% ipython --no-banner

In [1]: import numpy as np

In [2]: np.set_printoptions(precision=3, suppress=True, linewidth=120)

In [3]: rnd = lambda a: np.round(a, 3) + 0

In [4]: A2 = np.array([[0, -7, 7], [-8, -4, -9], [-2, 2, 1]])

In [5]: m1 = np.tril(A2)

In [6]: print(m1)
[[ 0  0  0]
 [-8 -4  0]
 [-2  2  1]]

In [7]: # rank 2

In [8]: A2 = np.array([[2, 1], [0, 2], [3, 0]])

In [9]: print(A2.T @ m1.T)
[[  0 -16  -1]
 [  0 -16   2]]

In [10]: print(np.linalg.matrix_rank(np.vstack([m1, A2.T])))
3

In [11]: print(np.einsum("ik,kj->ji", m1, A2))
[[  0 -16  -1]
 [  0 -16   2]]

In [12]: print(m1 @ A2)
[[  0   0]
 [-16 -16]
 [ -1   2]]

In [13]: print(np.vstack([m1, A2.T]).shape)
(5, 3)

In [14]: print(np.einsum("ij,ij->i", m1, m1))
[ 0 80  9]

In [15]: F = np.load("run4.npy")

In [16]: print(F)
[[0 0 4]
 [0 0 5]
 [0 0 5]
 [1 7 0]
 [0 0 4]
 [1 7 0]
 [0 1 2]
 [0 0 4]
 [0 1 2]
 [0 1 2]
 [0 0 4]
 [0 1 2]
 [0 3 1]
 [0 1 2]
 [0 0 4]
 [0 5 0]
 [0 1 2]
 [0 0 5]
 [0 3 1]
 [0 0 4]
 [0 1 2]]

In [17]: q, Rm = np.linalg.qr(F)

In [18]: print(rnd(np.trace(q @ q.T)))
3.0

In [19]: print(q.shape, Rm.shape)
(21, 3) (3, 3)

In [20]: print(rnd(abs(Rm[0, 0])), rnd(np.linalg.norm(F[:, 0])))
1.414 1.414

In [21]: print(rnd(q.T @ q))
[[1. 0. 0.]
 [0. 1. 0.]
 [0. 0. 1.]]

In [22]: print(rnd(Rm))
[[ -1.414  -9.899   0.   ]
 [  0.     -7.071  -2.828]
 [  0.      0.    -13.892]]

In [23]: print(np.allclose(Rm.T @ Rm, F.T @ F))
True

In [24]: X = np.load("dump.npy")

In [25]: print(rnd(X))
[[-0.575 -0.22  -0.222 -0.563  0.275  0.401 -0.136]
 [-0.47  -0.279 -0.274  0.746 -0.125  0.195  0.122]
 [ 0.366  0.493 -0.545  0.08   0.114  0.55   0.065]
 [ 0.052 -0.107 -0.023 -0.217 -0.916  0.277 -0.149]
 [-0.366  0.477 -0.465 -0.064 -0.182 -0.569 -0.247]
 [ 0.209 -0.195 -0.029  0.209  0.152  0.054 -0.921]
 [ 0.366 -0.594 -0.601 -0.157  0.02  -0.309  0.178]]

In [26]: # columns are unit length and at right angles

In [27]: A2 = X / np.linalg.norm(X, axis=1, keepdims=True)

In [28]: G = A2 @ A2.T

In [29]: print(rnd(np.linalg.norm(A2, axis=1)))
[1. 1. 1. 1. 1. 1. 1.]

In [30]: print(np.degrees(np.arccos(np.clip(G[3, 6], -1, 1))))
90.0

In [31]: blk = np.stack([X, -3 * X, X[::-1]])

In [32]: print(rnd(np.einsum("bij,cij->bc", blk, blk)))
[[  7. -21.   1.]
 [-21.  63.  -3.]
 [  1.  -3.   7.]]

In [33]: print((blk @ X.T).shape)
(3, 7, 7)

In [34]: print(np.linalg.matrix_rank(blk.reshape(3, -1)))
2

In [35]: print(rnd(np.linalg.det(blk)))
[    1. -2187.    -1.]

In [36]: x = np.array([2, 2, 5, 3, 1, 4, 1])

In [37]: print([p for p in range(1, 25) if np.allclose(np.linalg.matrix_power(X, p), np.eye(7))])
[]

In [38]: print(rnd(X.T @ (X @ x)))
[2. 2. 5. 3. 1. 4. 1.]

In [39]: print(rnd(np.abs(np.linalg.eigvals(X))))
[1. 1. 1. 1. 1. 1. 1.]

In [40]: print(rnd(np.linalg.det(X)))
1.0

In [41]: A = np.loadtxt("out2.csv", delimiter=",")

In [42]: print(A)
[[-6.  0. -2.]
 [ 3.  0.  1.]
 [-6.  0. -2.]
 [-3.  0. -1.]]

In [43]: # rows 0 and 2 are equal

In [44]: u, v = A[1], A[2]

In [45]: print(u @ u)
10.0

In [46]: print(u @ v)
-20.0

In [47]: p = (u @ v) / (u @ u) * u

In [48]: print(p)
[-6. -0. -2.]

In [49]: print(v - p)
[0. 0. 0.]

In [50]: t = np.radians(15)

In [51]: Rm = np.eye(3)

In [52]: Rm[1, 1] = Rm[0, 0] = np.cos(t)

In [53]: Rm[1, 0], Rm[0, 1] = -np.sin(t), np.sin(t)

In [54]: print(rnd(Rm))
[[ 0.966  0.259  0.   ]
 [-0.259  0.966  0.   ]
 [ 0.     0.     1.   ]]

In [55]: A2 = A @ Rm.T

In [56]: print(rnd(np.linalg.det(Rm)), rnd(np.trace(Rm)))
1.0 2.932

In [57]: print(np.allclose(np.linalg.norm(A, axis=1), np.linalg.norm(A2, axis=1)))
True

In [58]: print(rnd(np.linalg.svd(A, compute_uv=False)), rnd(np.linalg.svd(A2, compute_uv=False)))
[10.  0.  0.] [10.  0.  0.]

In [59]: W1 = np.array([[1, 1, 2, 0, 0, 1], [0, 2, 2, 2, 1, 1], [1, 2, 2, 2, 0, 2]])

In [60]: c = np.array([2, -2, -1, -2, 0, -2])

In [61]: act = np.maximum(Rm @ W1 + c, 0)

In [62]: print(rnd((act > 0).mean(axis=0)))
[1.    0.    1.    0.    0.667 0.   ]

In [63]: print((act > 0).astype(int))
[[1 0 1 0 1 0]
 [1 0 1 0 1 0]
 [1 0 1 0 0 0]]

In [64]: print(np.linalg.matrix_rank(act))
3

In [65]: C = np.array([[2, 3], [-3, -3], [0, 1], [3, 2], [1, -1], [-3, 2]])

In [66]: print(W1 @ C)
[[-4  4]
 [-2  1]
 [-4  7]]

In [67]: W0 = np.load("w.npy")

In [68]: print(W0)
[[ 5.  2.  0.  0.  0.  0.]
 [ 2.  5.  2.  0.  0.  0.]
 [ 0.  2. -3.  2.  0.  0.]
 [ 0.  0.  2. -5.  2.  0.]
 [ 0.  0.  0.  2. -3.  2.]
 [ 0.  0.  0.  0.  2. -5.]]

In [69]: # symmetric

In [70]: w, evecs = np.linalg.eigvalsh(W0)
---------------------------------------------------------------------------
ValueError                                Traceback (most recent call last)
Cell In[70], line 1
----> 1 w, evecs = np.linalg.eigvalsh(W0)

ValueError: too many values to unpack (expected 2)

In [71]: w, evecs = np.linalg.eigh(W0)

In [72]: print(np.unique(w.round(6) + 0, return_counts=True)[1])
[1 1 1 1 1 1]

In [73]: print(rnd(np.linalg.eigvalsh(W0 @ W0)))
[ 0.521  7.504 10.994 31.874 52.024 55.082]

In [74]: print(rnd(np.linalg.eigvalsh(W0 + -3 * np.eye(6))))
[-10.422  -8.646  -5.739  -3.722   0.316   4.213]

In [75]: print(rnd(np.abs(evecs[:, -1])))
[0.663 0.733 0.149 0.025 0.005 0.001]

In [76]: print(rnd(evecs.T @ evecs))
[[1. 0. 0. 0. 0. 0.]
 [0. 1. 0. 0. 0. 0.]
 [0. 0. 1. 0. 0. 0.]
 [0. 0. 0. 1. 0. 0.]
 [0. 0. 0. 0. 1. 0.]
 [0. 0. 0. 0. 0. 1.]]

In [77]: print(rnd(w))
[-7.422 -5.646 -2.739 -0.722  3.316  7.213]

In [78]: def softmax(z):
    ...:     e = np.exp(z - z.max(axis=-1, keepdims=True))
    ...:     return e / e.sum(axis=-1, keepdims=True)
    ...: 

In [79]: print(rnd(softmax(W0[1] + -3)))
[0.044 0.893 0.044 0.006 0.006 0.006]

In [80]: print(rnd(softmax(10 * W0[1])))
[0. 1. 0. 0. 0. 0.]

In [81]: print(rnd(softmax(W0[1])))
[0.044 0.893 0.044 0.006 0.006 0.006]

In [82]: scores = W0 @ W0.T / np.sqrt(6)

In [83]: print(softmax(scores).round(6).argmax(axis=1))
[0 1 2 3 4 5]

In [84]: print(rnd(softmax(scores)[1] @ W0))
[2.015 4.985 1.99  0.    0.    0.   ]

In [85]: print(rnd(softmax(scores)))
[[0.975 0.025 0.    0.    0.    0.   ]
 [0.005 0.995 0.    0.    0.    0.   ]
 [0.005 0.005 0.984 0.    0.005 0.001]
 [0.    0.    0.    1.    0.    0.   ]
 [0.001 0.001 0.005 0.    0.993 0.   ]
 [0.    0.    0.    0.    0.    1.   ]]

In [86]: print(np.all(np.linalg.eigvalsh(W0) > 0))
False

In [87]: print([round(float(np.linalg.det(W0[:i, :i])), 2) + 0 for i in range(1, 7)])
[5.0, 21.0, -83.0, 331.0, -661.0, 1981.0]

In [88]: E = np.load("block19.npy")

In [89]: print(E)
[[ 0.  0.  0.  0.  0. -3.]
 [ 0.  0.  0.  0.  0. -3.]
 [ 0.  0.  0.  0.  0. -2.]
 [ 0.  0.  0.  0.  0.  2.]
 [ 0.  0.  0.  0.  0. -1.]
 [-3. -3. -2.  2. -1.  0.]]

In [90]: rank = np.linalg.matrix_rank(E)

In [91]: print(rank)
2

In [92]: ns = np.linalg.svd(E)[2][rank:].T

In [93]: print(rnd(E @ ns))
[[0. 0. 0. 0.]
 [0. 0. 0. 0.]
 [0. 0. 0. 0.]
 [0. 0. 0. 0.]
 [0. 0. 0. 0.]
 [0. 0. 0. 0.]]

In [94]: print(np.allclose(E @ ns, 0))
True

In [95]: print(np.linalg.matrix_rank(E.T @ E), np.linalg.matrix_rank(E @ E.T))
2 2

In [96]: print(np.linalg.matrix_rank(E, rtol=0.1))
2

In [97]: print(np.linalg.cond(E) > 100)
True

In [98]: print(rnd(np.linalg.norm(E, 2) / np.linalg.norm(E)))
0.707

In [99]: rng = np.random.default_rng(88503)

In [100]: K = (rng.random((5, 5)) < 0.3) + np.eye(5)

In [101]: K /= K.sum(axis=1, keepdims=True)

In [102]: print(K)
[[0.5 0.  0.5 0.  0. ]
 [0.5 0.5 0.  0.  0. ]
 [0.  0.  1.  0.  0. ]
 [0.5 0.  0.  0.5 0. ]
 [0.  0.  0.  0.5 0.5]]

In [103]: x = np.array([1, 2, 4, 7, 6])

In [104]: print(K @ (2 * x))
[ 5.  3.  8.  8. 13.]

In [105]: print(np.linalg.norm(K @ x) <= np.linalg.norm(K, 2) * np.linalg.norm(x) + 1e-9)
True

In [106]: hat = np.triu(np.array([[0, 3, 1, 3, 2],
     ...:     [2, 5, 2, 3, 2],
     ...:     [0, 0, 1, 2, 0],
     ...:     [5, 3, 1, 4, 5],
     ...:     [2, 1, 0, 1, 2]]), 1) + np.eye(5)

In [107]: A2 = hat @ K @ np.linalg.inv(hat)

In [108]: print(rnd(np.linalg.det(A2)))
0.063

In [109]: print(np.trace(A2), np.trace(K))
3.0 3.0

In [110]: print(A2)
[[  3.5  -9.   16.  -13.   77. ]
 [  2.   -5.5  11.   -9.   53. ]
 [  1.   -3.    6.   -5.   29. ]
 [  0.5  -1.5   2.5   1.   -0.5]
 [  0.    0.    0.    0.5  -2. ]]

In [111]: M = np.load("data.npy")

In [112]: print(M)
[[ 4. -1. -1.  0.]
 [-1.  4.  1.  0.]
 [-1.  1.  4.  0.]
 [ 0.  0.  0.  3.]]

In [113]: # equal to its transpose

In [114]: q = M.astype(float).copy()

In [115]: for j in range(4):
     ...:     q[:, j] -= q[:, :j] @ (q[:, :j].T @ q[:, j])
     ...:     q[:, j] /= np.linalg.norm(q[:, j])
     ...: 

In [116]: print(rnd(q.T @ M))
[[ 4.243 -2.121 -2.121  0.   ]
 [ 0.     3.674  1.225  0.   ]
 [ 0.     0.     3.464  0.   ]
 [ 0.     0.     0.     3.   ]]

In [117]: print(rnd(q.T @ q))
[[1. 0. 0. 0.]
 [0. 1. 0. 0.]
 [0. 0. 1. 0.]
 [0. 0. 0. 1.]]

In [118]: L = np.linalg.cholesky(M)

In [119]: print(np.linalg.eigvalsh(M).min() > 0)
True

In [120]: print(np.prod(np.diag(L)) ** 2, rnd(np.linalg.det(M)))
162.0 162.0

In [121]: print(M / np.sqrt(np.outer(np.diag(M), np.diag(M))))
[[ 1.   -0.25 -0.25  0.  ]
 [-0.25  1.    0.25  0.  ]
 [-0.25  0.25  1.    0.  ]
 [ 0.    0.    0.    1.  ]]
